$ python -q
>>> import numpy as np
>>> import numpy.linalg as la
>>> np.set_printoptions(precision=2, suppress=True, linewidth=160, sign=" ")
>>> data = np.loadtxt("layer13.csv", delimiter=",")
>>> data
array([[-0.79,  0.34, -0.18, -0.48],
       [-0.43, -0.65, -0.46,  0.43],
       [ 0.43, -0.03, -0.78, -0.45],
       [ 0.  ,  0.68, -0.38,  0.62]])
>>> # columns are unit length and at right angles
>>> np.round(la.det(data[::-1]), 2)
np.float64(-1.0)
>>> round(float(np.einsum("ii->", data)), 2)
-1.6
>>> np.round(la.det(2 * data), 2), np.round(la.det(data), 2)
(np.float64(-16.0), np.float64(-1.0))
>>> rng = np.random.default_rng(75416)
>>> lab = rng.permutation(4)
>>> lab
array([ 0,  1,  2,  3])
>>> M2 = data[lab][:, lab]
>>> np.allclose(M2, data)
True
>>> np.sort(np.abs(la.eigvals(M2)))
array([ 1.,  1.,  1.,  1.])
>>> np.diag(M2)
array([-0.79, -0.65, -0.78,  0.62])
>>> M2 = np.array([[1, 1, 3], [1, 3, 2], [-3, 3, -3], [1, 3, -3]])
>>> np.vstack([data, M2.T]).shape
(7, 4)
>>> np.einsum("ij,ij->i", data, data)
array([ 1.,  1.,  1.,  1.])
>>> data @ M2
array([[-0.4 , -1.76,  0.27],
       [ 0.72, -2.45, -2.52],
       [ 2.3 , -3.36,  4.92],
       [ 2.46,  2.76,  0.65]])
>>> np.einsum("ik,kj->ji", data, M2)
array([[-0.4 ,  0.72,  2.3 ,  2.46],
       [-1.76, -2.45, -3.36,  2.76],
       [ 0.27, -2.52,  4.92,  0.65]])
>>> la.matrix_rank(data @ M2)
np.int64(3)
>>> np.einsum("ij->j", data)
array([-0.79,  0.34, -1.8 ,  0.13])
>>> Uu, s, VT = la.svd(data, full_matrices=False)
>>> np.round(np.sqrt((s ** 2).sum()), 2), round(float(la.norm(data)), 2)
(np.float64(2.0), 2.0)
>>> s
array([ 1.,  1.,  1.,  1.])
>>> np.round(Uu.T @ Uu, 2) + 0
array([[ 1.,  0.,  0.,  0.],
       [ 0.,  1.,  0.,  0.],
       [ 0.,  0.,  1.,  0.],
       [ 0.,  0.,  0.,  1.]])
>>> np.round(Uu.T @ data @ VT.T, 2) + 0
array([[ 1.,  0.,  0.,  0.],
       [ 0.,  1.,  0.,  0.],
       [ 0.,  0.,  1.,  0.],
       [ 0.,  0.,  0.,  1.]])
>>> x = np.array([2, 0, 1, 2])
>>> rhs = data @ x
>>> coef, lr = np.zeros(4), 1 / la.norm(data, 2) ** 2
>>> for i in range(6):
...     coef -= lr * data.T @ (data @ coef - rhs)
...     if i % 1 == 0: print(i, round(la.norm(data @ coef - rhs), 2))
... 
0 0.0
1 0.0
2 0.0
3 0.0
4 0.0
5 0.0
>>> round(la.cond(data), 2)
np.float64(1.0)
>>> coef.round(2) + 0
array([ 2.,  0.,  1.,  2.])
>>> feats = np.diag(np.array([-3, -3, 1, -1, -2, 0]))
>>> feats
array([[-3,  0,  0,  0,  0,  0],
       [ 0, -3,  0,  0,  0,  0],
       [ 0,  0,  1,  0,  0,  0],
       [ 0,  0,  0, -1,  0,  0],
       [ 0,  0,  0,  0, -2,  0],
       [ 0,  0,  0,  0,  0,  0]])
>>> [int(la.matrix_rank(la.matrix_power(feats, p))) for p in range(1, 7)]
[5, 5, 5, 5, 5, 5]
>>> np.sort(la.eigvals(feats))
array([-3., -3., -2., -1.,  0.,  1.])
>>> np.prod(np.diag(feats)), round(la.det(feats), 2)
(np.int64(0), np.float64(0.0))
>>> r = la.matrix_rank(feats)
>>> r
np.int64(5)
>>> N = la.svd(feats)[2][r:].T
>>> N.shape
(6, 1)
>>> mat = np.load("data.npy")
>>> mat
array([[ 8,  6, -2, -2,  0],
       [ 6,  9, -3, -5, -2],
       [-2, -3,  2,  3, -2],
       [-2, -5,  3,  5, -2],
       [ 0, -2, -2, -2,  8]])
>>> r0 = np.array([2, 0])
>>> np.convolve(mat[3], r0)
array([ -4, -10,   6,  10,  -4,   0])
>>> np.polyval(r0, mat[3])
array([ -4, -10,   6,  10,  -4])
>>> np.correlate(mat[3], mat[1], "full")
array([  4,  20,  25, -28, -87,  -8,  69,  12, -12])
>>> np.cross(mat[3, :3], mat[1, :3])
array([-12,  12,  12])
>>> np.array([np.convolve(row, r0, "same") for row in mat])
array([[ 16,  12,  -4,  -4,   0],
       [ 12,  18,  -6, -10,  -4],
       [ -4,  -6,   4,   6,  -4],
       [ -4, -10,   6,  10,  -4],
       [  0,  -4,  -4,  -4,  16]])
>>> Uu, s, VT = la.svd(mat)
>>> np.argmax(s[:-1] / (s[1:] + 1e-6)) + 1
np.int64(3)
>>> s.round(2) + 0
array([ 18.  ,   9.65,   4.35,   0.  ,   0.  ])
>>> M2 = Uu[:, :3] @ np.diag(s[:3]) @ VT[:3]
>>> M2.round(2) + 0
array([[ 8.,  6., -2., -2.,  0.],
       [ 6.,  9., -3., -5., -2.],
       [-2., -3.,  2.,  3., -2.],
       [-2., -5.,  3.,  5., -2.],
       [ 0., -2., -2., -2.,  8.]])
>>> la.matrix_rank(M2)
np.int64(3)
>>> round(np.abs(mat - M2).max(), 2)
np.float64(0.0)
>>> round(la.norm(mat - M2) / la.norm(mat), 2)
np.float64(0.0)
>>> r = la.matrix_rank(mat)
>>> r
np.int64(3)
>>> N = la.svd(mat)[2][r:].T
>>> N.shape
(5, 2)
>>> round(float(np.trace(la.pinv(mat) @ mat)), 2)
3.0
>>> ev, evecs = la.eigh(mat)
>>> np.unique(ev.round(6) + 0, return_counts=True)[1]
array([ 2,  1,  1,  1])
>>> ev.round(2) + 0
array([  0.  ,   0.  ,   4.35,   9.65,  18.  ])
>>> ev.sum(), np.trace(mat)
(np.float64(32.0), np.int64(32))
>>> A = np.loadtxt("x.csv", delimiter=",")
>>> A
array([[ 2.,  1.,  1.,  3.,  1.],
       [ 0.,  0.,  0.,  0.,  2.],
       [ 2.,  1.,  1.,  3.,  1.],
       [ 1.,  1.,  1.,  3.,  3.]])
>>> # rank 3
>>> np.abs(np.diag(la.qr(A)[1])) > 1e-9
array([ True,  True, False, False])
>>> np.round(A @ la.pinv(A) @ A, 2) + 0
array([[ 2.,  1.,  1.,  3.,  1.],
       [ 0.,  0.,  0.,  0.,  2.],
       [ 2.,  1.,  1.,  3.,  1.],
       [ 1.,  1.,  1.,  3.,  3.]])
>>> m1 = np.loadtxt("out1.csv", delimiter=",")
>>> m1
array([[  1.17,   0.92,   9.53,  -0.96,  -1.18],
       [ -1.14,  -3.1 , -13.04,   0.14,   6.7 ],
       [ -1.62,  -8.66,   0.79,  -1.11,   3.05],
       [ -0.07,  -6.7 ,  -8.19,   0.72,  -2.01],
       [  0.94,  -0.89,  -4.12,  -0.37,   1.6 ],
       [  0.75,  -6.35,   2.84,   0.28,  -1.06],
       [  0.78,   3.5 ,  -0.56,   1.23,   2.8 ],
       [ -0.4 ,  -0.48,  -0.62,   0.45,  -0.66],
       [ -0.14,  -0.55,  21.14,  -1.18,   0.95],
       [  1.47,  -2.74,  -8.22,  -1.01,  -4.61],
       [  0.71,   4.79,  -9.22,  -0.44,   0.78],
       [ -1.08,  -5.73,  -3.87,  -0.87,  -0.96],
       [ -0.11,   3.21,   4.03,   0.87,   0.51],
       [ -4.41,  -5.35, -10.49,   0.4 ,   2.67],
       [ -0.1 ,  -4.3 , -16.34,  -0.82,  -0.4 ],
       [  0.03,  -1.67,  -1.26,  -0.06,  -0.81],
       [  1.78,   1.14,  10.25,  -0.51,   0.33],
       [ -0.24,   6.21,   6.66,   0.71,   0.67],
       [  0.05,   2.93,   2.05,   0.23,   0.67],
       [ -1.12,  -9.07,  10.83,  -0.57,  -0.61],
       [  0.6 ,   1.84,   4.87,   0.77,   3.06],
       [  0.8 ,   5.71,  19.22,  -0.84,   2.83],
       [ -0.49,  -2.33,   8.81,  -0.85,  -2.31],
       [ -1.22,   8.39,   5.91,   0.29,  -4.92],
       [  1.38,  -0.44,  20.49,  -0.32,  -0.22],
       [  2.11,   2.63,  -5.03,   0.65,   3.75]])
>>> C2 = np.cov(m1, rowvar=False)
>>> np.argwhere(np.triu(np.abs(np.corrcoef(m1.T)) > 0.8, 1))
array([], shape=(0, 2), dtype=int64)
>>> np.corrcoef(m1.T)
array([[ 1.  ,  0.37,  0.25, -0.04, -0.09],
       [ 0.37,  1.  ,  0.28,  0.32,  0.02],
       [ 0.25,  0.28,  1.  , -0.23, -0.12],
       [-0.04,  0.32, -0.23,  1.  ,  0.23],
       [-0.09,  0.02, -0.12,  0.23,  1.  ]])
>>> m1.std(axis=0)
array([ 1.31,  4.58,  9.81,  0.71,  2.49])
>>> np.argsort(-m1.std(axis=0).round(6), kind="stable")
array([ 2,  1,  4,  0,  3])
>>> np.polyfit(m1[:, 3], m1[:, 4], 1)
array([ 0.81,  0.51])
>>> C2.shape
(5, 5)
>>> Xc = (m1 - m1.mean(axis=0)) / m1.std(axis=0)
>>> np.argwhere(np.abs(Xc) > 2)
array([[  1,   4],
       [  9,   4],
       [ 13,   0],
       [ 23,   4]])
>>> coef = la.lstsq(np.delete(Xc, 4, axis=1), Xc[:, 4])[0]
>>> np.abs(coef).argmax()
np.int64(3)
>>> round(float(1 - np.var(Xc[:, 4] - np.delete(Xc, 4, axis=1) @ coef)), 2)
0.06
>>> M2 = np.array([[-5, 1], [1, -5], [-4, -6], [-1, 1], [-3, 7]])
>>> la.matrix_rank(np.vstack([m1, M2.T]))
np.int64(5)
>>> la.matrix_rank(m1 @ M2)
np.int64(2)
>>> np.vstack([m1, M2.T]).shape
(28, 5)
>>> F = np.loadtxt("test13.csv", delimiter=",")
>>> F
array([[ 0.,  1.],
       [ 1.,  0.]])
>>> # row-stochastic, so 1 is an eigenvalue
>>> [round(float(la.det(F[:i, :i])), 2) + 0 for i in range(1, 3)]
[0.0, -1.0]
>>> np.round(la.eigvalsh(F).min(), 2)
np.float64(-1.0)
>>> M2 = np.array([[2, 8, 5, 1, 0],
...     [6, 3, 1, 1, 9],
...     [9, 6, 3, 3, 7],
...     [8, 2, 3, 6, 4],
...     [9, 4, 0, 9, 3]])
>>> W0 = np.triu(M2)
>>> W0
array([[ 2,  8,  5,  1,  0],
       [ 0,  3,  1,  1,  9],
       [ 0,  0,  3,  3,  7],
       [ 0,  0,  0,  6,  4],
       [ 0,  0,  0,  0,  3]])
>>> # triangular
>>> blk = np.stack([W0, -1 * W0, W0[::-1]])
>>> la.matrix_rank(blk)
array([ 5,  5,  5])
>>> (blk @ W0.T).shape
(3, 5, 5)
>>> x = np.array([1, 0, 1, 1, 1])
>>> rhs = W0 @ x
>>> rhs
array([  8,  11,  13,  10,   3])
>>> la.solve(W0, W0[:, 4])
array([ 0.,  0.,  0.,  0.,  1.])
>>> x = np.array([-2, -3, 2, 1, 2])
>>> h1 = np.maximum(W0 @ x, 0)
>>> W0 * (h1 > 1e-9)[:, None]
array([[ 0,  0,  0,  0,  0],
       [ 0,  3,  1,  1,  9],
       [ 0,  0,  3,  3,  7],
       [ 0,  0,  0,  6,  4],
       [ 0,  0,  0,  0,  3]])
>>> Z = np.array([[-0.2, 0.8, 0.6, 0.3, 1.7],
...     [0.3, 1.4, -0.4, -0.5, 0.5],
...     [-1.0, 0.0, -1.0, -0.4, 0.4]])
>>> J = np.array([[2, -1, -1],
...     [-3, 3, -3],
...     [-2, 0, 0],
...     [-1, 0, -2],
...     [0, 2, 1],
...     [3, 3, -3],
...     [-1, -2, -3],
...     [-3, 3, 0],
...     [-3, 0, -1],
...     [3, -3, 0],
...     [2, -2, -1],
...     [0, -1, 2],
...     [-3, -3, 2],
...     [0, -1, 2]]) @ Z + 0.3 * rng.normal(size=(14, 5))
>>> J
array([[ 0.17,  0.47,  3.05,  1.33,  2.83],
       [ 4.59,  1.7 , -0.02, -0.83, -4.45],
       [ 0.73, -1.18, -1.22, -0.41, -3.76],
       [ 2.29, -1.39,  1.12,  0.44, -2.1 ],
       [-0.06,  3.35, -1.89, -1.19,  1.59],
       [ 3.12,  6.69,  3.58,  0.24,  5.43],
       [ 2.72, -4.27,  3.64,  1.97, -3.92],
       [ 1.58,  2.04, -3.02, -2.85, -3.46],
       [ 1.53, -2.39, -1.18, -0.9 , -5.56],
       [-2.12, -2.14,  3.05,  2.39,  3.91],
       [-0.07, -1.16,  2.56,  2.46,  2.2 ],
       [-2.41, -1.26, -1.49,  0.25, -0.35],
       [-2.42, -7.14, -2.45,  0.01, -5.9 ],
       [-2.2 , -1.45, -1.46, -0.38,  0.39]])
>>> C2 = np.cov(J, rowvar=False)
>>> np.median(J, axis=0)
array([ 0.45, -1.22, -0.6 ,  0.12, -1.22])
>>> np.round(np.corrcoef(J[:, 0], J[:, 4])[0, 1], 2)
np.float64(-0.21)
>>> np.corrcoef(J.T)
array([[ 1.  ,  0.46,  0.29, -0.21, -0.21],
       [ 0.46,  1.  ,  0.14, -0.34,  0.55],
       [ 0.29,  0.14,  1.  ,  0.81,  0.56],
       [-0.21, -0.34,  0.81,  1.  ,  0.44],
       [-0.21,  0.55,  0.56,  0.44,  1.  ]])
>>> C2.shape
(5, 5)
>>> np.argwhere(np.triu(np.abs(np.corrcoef(J.T)) > 0.8, 1))
array([[ 2,  3]])
>>> J.std(axis=0)
array([ 2.17,  3.23,  2.35,  1.43,  3.58])
>>> np.polyfit(J[:, 0], J[:, 4], 1)
array([-0.34, -0.76])
>>> Z = J[[4, 10]].astype(float)
>>> for _ in range(7):
...     lab = la.norm(J[:, None] - Z, axis=-1).argmin(axis=1)
...     Z = np.array([J[lab == j].mean(axis=0) for j in range(2)])
... 
>>> lab
array([ 1,  0,  0,  1,  0,  0,  1,  0,  0,  1,  1,  0,  1,  0])
>>> Z
array([[ 0.86,  0.94, -0.84, -0.76, -1.27],
       [ 0.1 , -2.6 ,  1.83,  1.43, -0.5 ]])
>>> np.abs(Z[1] - Z[0]).argmax()
np.int64(1)
>>> x = np.array([1, 2, 2, 2, 0])
>>> h1 = np.maximum(Z @ x, 0)
>>> np.tanh(Z @ x)
array([-0.43,  0.89])
>>> Z.T @ h1
array([ 0.13, -3.66,  2.57,  2.01, -0.7 ])
>>> Z * (h1 > 1e-9)[:, None]
array([[ 0.  ,  0.  , -0.  , -0.  , -0.  ],
       [ 0.1 , -2.6 ,  1.83,  1.43, -0.5 ]])
>>> np.flatnonzero(h1 > 1e-9)
array([ 1])
>>> np.maximum(Z @ (3 * x), 0)
array([ 0.  ,  4.21])
>>> np.maximum(Z @ x, 0) - np.maximum(-Z @ x, 0)
array([-0.46,  1.4 ])
>>> def softmax(z):
...     e = np.exp(z - z.max(axis=-1, keepdims=True))
...     return e / e.sum(axis=-1, keepdims=True)
... 
>>> softmax(J[13] + -3)
array([ 0.04,  0.09,  0.08,  0.25,  0.54])
>>> softmax(J[13])
array([ 0.04,  0.09,  0.08,  0.25,  0.54])
>>> softmax(J).sum(axis=1)
array([ 1.,  1.,  1.,  1.,  1.,  1.,  1.,  1.,  1.,  1.,  1.,  1.,  1.,  1.])
>>> np.round(softmax(10 * J[13]), 2) + 0
array([ 0.,  0.,  0.,  0.,  1.])
>>> scores = J @ J.T / np.sqrt(5)
>>> softmax(scores).round(6).argmax(axis=1)
array([  5,   1,  12,   6,   5,   5,   6,   7,  12,   9,   9,  12,  12,  12])
>>> softmax(scores)[13] @ J
array([-2.41, -6.77, -2.37,  0.01, -5.51])
